$ python3 -q
>>> import numpy as np
>>> np.set_printoptions(precision=3, suppress=True, linewidth=140, floatmode="fixed")
>>> rnd = lambda a: np.round(a, 3) + 0
>>> F = np.loadtxt("layer13.csv", delimiter=",")
>>> F
array([[ 0.000, -4.000],
       [ 4.000,  0.000]])
>>> rnd(np.linalg.pinv(F))
array([[ 0.000,  0.250],
       [-0.250,  0.000]])
>>> rnd(np.linalg.svd(F, compute_uv=False))
array([4.000, 4.000])
>>> rng = np.random.default_rng(73)
>>> idx = rng.permutation(2)
>>> M2 = F[:, idx] * rng.choice([-1, 1], 2)
>>> M2
array([[-0.000, -4.000],
       [-4.000,  0.000]])
>>> Uu, _, VT = np.linalg.svd(F.T @ M2)
>>> rnd(np.linalg.lstsq(F, M2)[0])
array([[-1.000,  0.000],
       [ 0.000,  1.000]])
>>> idx
array([0, 1])
>>> Uu @ VT
array([[-1.000,  0.000],
       [ 0.000,  1.000]])
>>> rnd(np.abs(np.linalg.eigvals(F)).max())
np.float64(4.0)
>>> (F + F.T) / 2
array([[0.000, 0.000],
       [0.000, 0.000]])
>>> np.trace(F)
np.float64(0.0)
>>> np.allclose(F, F.T)
False
>>> rnd(np.sort(np.abs(np.linalg.eigvals(F))))
array([4.000, 4.000])
>>> rnd(np.linalg.matrix_power(F, 2))
array([[-16.000,   0.000],
       [  0.000, -16.000]])
>>> np.allclose(F @ F.T, F.T @ F)
True
>>> rnd(np.linalg.det(F))
np.float64(16.0)
>>> K = np.load("x.npy")
>>> K
array([[-1.000,  1.000,  1.000,  1.000,  1.000,  1.000],
       [ 1.000, -1.000,  1.000,  1.000,  1.000,  1.000],
       [ 1.000,  1.000, -1.000,  1.000,  1.000,  1.000],
       [ 1.000,  1.000,  1.000, -1.000,  1.000,  1.000],
       [ 1.000,  1.000,  1.000,  1.000, -1.000,  1.000],
       [ 1.000,  1.000,  1.000,  1.000,  1.000, -1.000]])
>>> Uu, sv, VT = np.linalg.svd(K, full_matrices=False)
>>> (sv > 1e-8).sum()
np.int64(6)
>>> rnd(Uu.T @ K @ VT.T)
array([[4.000, 0.000, 0.000, 0.000, 0.000, 0.000],
       [0.000, 2.000, 0.000, 0.000, 0.000, 0.000],
       [0.000, 0.000, 2.000, 0.000, 0.000, 0.000],
       [0.000, 0.000, 0.000, 2.000, 0.000, 0.000],
       [0.000, 0.000, 0.000, 0.000, 2.000, 0.000],
       [0.000, 0.000, 0.000, 0.000, 0.000, 2.000]])
>>> rnd(Uu.T @ Uu)
array([[1.000, 0.000, 0.000, 0.000, 0.000, 0.000],
       [0.000, 1.000, 0.000, 0.000, 0.000, 0.000],
       [0.000, 0.000, 1.000, 0.000, 0.000, 0.000],
       [0.000, 0.000, 0.000, 1.000, 0.000, 0.000],
       [0.000, 0.000, 0.000, 0.000, 1.000, 0.000],
       [0.000, 0.000, 0.000, 0.000, 0.000, 1.000]])
>>> rnd(sv / sv[0])
array([1.000, 0.500, 0.500, 0.500, 0.500, 0.500])
>>> np.abs(Uu[:, 0]).round(6).argmax()
np.int64(0)
>>> rnd(sv)
array([4.000, 2.000, 2.000, 2.000, 2.000, 2.000])
>>> np.allclose(Uu * sv @ VT, K)
True
>>> np.sqrt((sv ** 2).sum()), rnd(np.linalg.norm(K))
(np.float64(6.0), np.float64(6.0))
>>> rnd(np.cumsum(sv ** 2) / np.sum(sv ** 2))
array([0.444, 0.556, 0.667, 0.778, 0.889, 1.000])
>>> rnd(np.abs(VT[0]))
array([0.408, 0.408, 0.408, 0.408, 0.408, 0.408])
>>> np.fft.fft(K[0])
array([ 4.000+0.000j, -2.000+0.000j, -2.000+0.000j, -2.000+0.000j, -2.000+0.000j, -2.000+0.000j])
>>> K @ np.ones(6)
array([4.000, 4.000, 4.000, 4.000, 4.000, 4.000])
>>> np.sort(np.abs(np.fft.fft(K[0]))), rnd(np.sort(np.linalg.svd(K, compute_uv=False)))
(array([2.000, 2.000, 2.000, 2.000, 2.000, 4.000]), array([2.000, 2.000, 2.000, 2.000, 2.000, 4.000]))
>>> (K @ K)[0]
array([6.000, 2.000, 2.000, 2.000, 2.000, 2.000])
